$ python -q
>>> import numpy as np
>>> from numpy import linalg as LA
>>> np.set_printoptions(precision=3, suppress=True, linewidth=160, sign=" ")
>>> arr = np.load("layer16.npy")
>>> print(arr)
[[  3.264 -11.394   5.634  -2.627   5.757]
 [  5.937  -9.346   4.582   7.078  -1.45 ]
 [-18.547   7.182 -12.282 -22.116  -1.145]
 [-17.16    4.53  -12.03  -21.178   0.196]
 [  3.399 -11.944   4.842  -3.55    8.061]
 [  4.01   -9.579   6.939   5.912  -1.317]
 [  4.034 -11.849   3.754  -2.074   5.574]
 [  4.62   -9.319   6.612   6.714  -0.496]
 [  1.865 -13.033   5.38   -4.545   6.468]
 [  2.63  -14.99    6.568  -4.385   6.89 ]
 [-16.223   4.861 -12.225 -23.411  -1.858]
 [  3.42  -12.921   5.982  -3.15    6.26 ]
 [  3.574 -12.711   5.925  -5.49    5.769]
 [-19.659   4.656 -14.345 -21.335  -2.282]
 [-19.341   5.345 -12.97  -21.195   0.156]
 [  6.766  -9.26    5.293   6.352  -1.711]
 [-18.415   5.514 -12.541 -19.787  -1.106]
 [  5.763 -12.596   6.186  -5.031   7.832]
 [  7.746  -7.33    4.587   5.722  -3.657]]
>>> vec = np.array([-1, -4, 3, 0, 2])
>>> y = arr @ vec
>>> print(np.round(LA.lstsq(arr, y)[0], 3) + 0)
[-1. -4.  3.  0.  2.]
>>> rng = np.random.default_rng(39)
>>> y = y + 0.1 * rng.normal(size=19)
>>> print(y)
[ 70.731  42.322 -49.299 -36.745  74.908  52.523  65.815  51.69   79.282  90.855 -43.595  78.708  76.455 -46.711 -40.442  42.682 -43.273  78.914  27.959]
>>> c, *_ = LA.lstsq(arr, y)
>>> print(np.round(arr.T @ (y - arr @ c), 3) + 0)
[ 0.  0.  0.  0.  0.]
>>> print(c.round())
[-1. -4.  3.  0.  2.]
>>> print([round(float(LA.norm(LA.solve(arr.T @ arr + lam * np.eye(5), arr.T @ y))), 2) for lam in (0, 1, 10, 100)])
[5.49, 5.44, 5.15, 4.64]
>>> print(c)
[-1.025 -4.001  3.016  0.01   2.002]
>>> cen = arr - arr.mean(axis=0)
>>> U, sv, VT = LA.svd(cen, full_matrices=False)
>>> print(LA.matrix_rank(cen))
5
>>> print(np.round((sv ** 2).sum() ** 2 / (sv ** 4).sum(), 3))
1.183
>>> print(np.abs(U[:, 0]).argmax())
13
>>> print((np.sign(U[:, 0]) == np.sign(U[0, 0])).astype(int))
[ 1  1  0  0  1  1  1  1  1  1  0  1  1  0  0  1  0  1  1]
>>> print(np.round(cen.mean(axis=0), 3) + 0)
[ 0.  0.  0.  0.  0.]
>>> print(sv)
[ 81.666  23.497   5.654   3.828   3.281]
>>> print(VT[0] * np.sign(VT[0, np.abs(VT[0]).argmax()]))
[ 0.564 -0.402  0.452  0.555  0.091]
>>> print(np.searchsorted(np.cumsum(sv ** 2) / (sv ** 2).sum(), 0.9) + 1)
1
>>> print(np.abs(VT[0]).argmax())
0
>>> B = np.array([[-3, 3, -3], [-4, -2, 1], [2, -3, -1], [-4, 3, -5], [3, -2, 5]])
>>> print(np.vstack([arr, B.T]).shape)
(22, 5)
>>> print(LA.matrix_rank(arr @ B))
3
>>> print(np.einsum("ij->j", arr))
[ -52.317 -114.184   -4.109 -128.096   37.941]
>>> print(LA.matrix_rank(np.vstack([arr, B.T])))
5
>>> X = np.array([[0, -1, 0, 2, 4],
...     [-1, 6, 2, 1, -5],
...     [0, 2, -2, 0, 6],
...     [2, 1, 0, 6, -4],
...     [4, -5, 6, -4, 0]])
>>> vals, vecs = LA.eigh(X)
>>> vec = np.array([-5, -3, -4, -2, -5])
>>> print(LA.eigvalsh(X[1:, 1:]))
[-9.047  2.634  5.332 11.081]
>>> print((np.sign(vecs[:, -1].round(6)) == np.sign(vecs[0, -1].round(6))).astype(int))
[ 1  0  1  0  1]
>>> print(round(float(vec @ X @ vec / (vec @ vec)), 3), round(float(vals[0]), 3), np.round(vals[-1], 3))
4.127 -9.869 11.385
>>> print(np.abs(X).sum(axis=1).max(), np.round(np.abs(vals).max(), 3))
19 11.385
>>> print(vec @ X @ vec)
326
>>> B = np.array([[2, 3], [1, 0], [3, 3], [0, 0], [0, 0]])
>>> print(LA.matrix_rank(np.vstack([X, B.T])))
5
>>> print(np.einsum("ij->j", X))
[ 5  3  6  5  1]
>>> P = np.triu(np.array([[1, 2, 1, 1, 1],
...     [2, 1, 2, 2, 1],
...     [0, 2, 2, 2, 2],
...     [2, 1, 1, 0, 0],
...     [0, 0, 2, 0, 1]]), 1) + np.eye(5)
>>> B = P @ X @ LA.inv(P)
>>> print(np.trace(B), np.trace(X))
10.0 10
>>> print(B)
[[   4.    1.    2.   -4.  -13.]
 [   7.   -7.   11.   -6.  -23.]
 [  12.  -30.   58.  -64. -100.]
 [   2.   -3.    4.    2.  -11.]
 [   4.  -13.   28.  -38.  -47.]]
>>> print(np.argsort(-LA.norm(B, axis=0).round(6), kind="stable")[:3])
[ 4  3  2]
>>> print(np.round(LA.norm(B, 2) / LA.norm(B), 3))
0.995
>>> print(LA.matrix_rank(B, rtol=0.1))
1
>>> A = np.loadtxt("a.csv", delimiter=",")
>>> print(A)
[[ 0.031  0.045  0.035 -0.328  0.226]
 [-0.006  0.973 -0.008 -1.868  1.864]
 [-0.087  0.582  0.087 -1.061  1.198]
 [-0.012 -0.594  0.004  1.253 -1.204]
 [ 0.031  0.65   0.023 -1.294  1.279]
 [ 0.009 -1.922 -0.076  3.866 -3.751]
 [-0.016  0.704  0.006 -1.323  1.464]
 [-0.065 -0.362  0.031  0.767 -0.69 ]
 [-0.079 -0.613 -0.02   1.275 -1.232]
 [ 0.019 -0.294 -0.058  0.428 -0.467]
 [ 0.029  0.304 -0.011 -0.37   0.415]
 [ 0.06  -1.102 -0.049  2.162 -2.116]
 [ 0.028 -0.88  -0.121  1.73  -1.781]]
>>> B = np.c_[A[:, :3] @ np.array([[1, 1, 2], [2, 2, 0], [0, 0, 2]]), np.array([-1, -2, -1, 1, 3, 4, -5, 2, 3, 0, -2, -3, 5])]
>>> print(B)
[[ 0.121  0.121  0.132 -1.   ]
 [ 1.94   1.94  -0.028 -2.   ]
 [ 1.077  1.077  0.    -1.   ]
 [-1.2   -1.2   -0.016  1.   ]
 [ 1.331  1.331  0.108  3.   ]
 [-3.835 -3.835 -0.134  4.   ]
 [ 1.392  1.392 -0.02  -5.   ]
 [-0.789 -0.789 -0.068  2.   ]
 [-1.305 -1.305 -0.198  3.   ]
 [-0.569 -0.569 -0.078  0.   ]
 [ 0.637  0.637  0.036 -2.   ]
 [-2.144 -2.144  0.022 -3.   ]
 [-1.732 -1.732 -0.186  5.   ]]
>>> print(LA.norm(LA.qr(A)[0].T @ B, axis=0) ** 2 / ((B ** 2).sum(axis=0) + 1e-12))
[ 1.     1.     1.     0.576]
>>> print(LA.matrix_rank(np.c_[A, B]))
6
>>> print(np.round(LA.norm(B - A @ LA.lstsq(A, B)[0], axis=0), 3) + 0)
[ 0.     0.     0.     6.768]
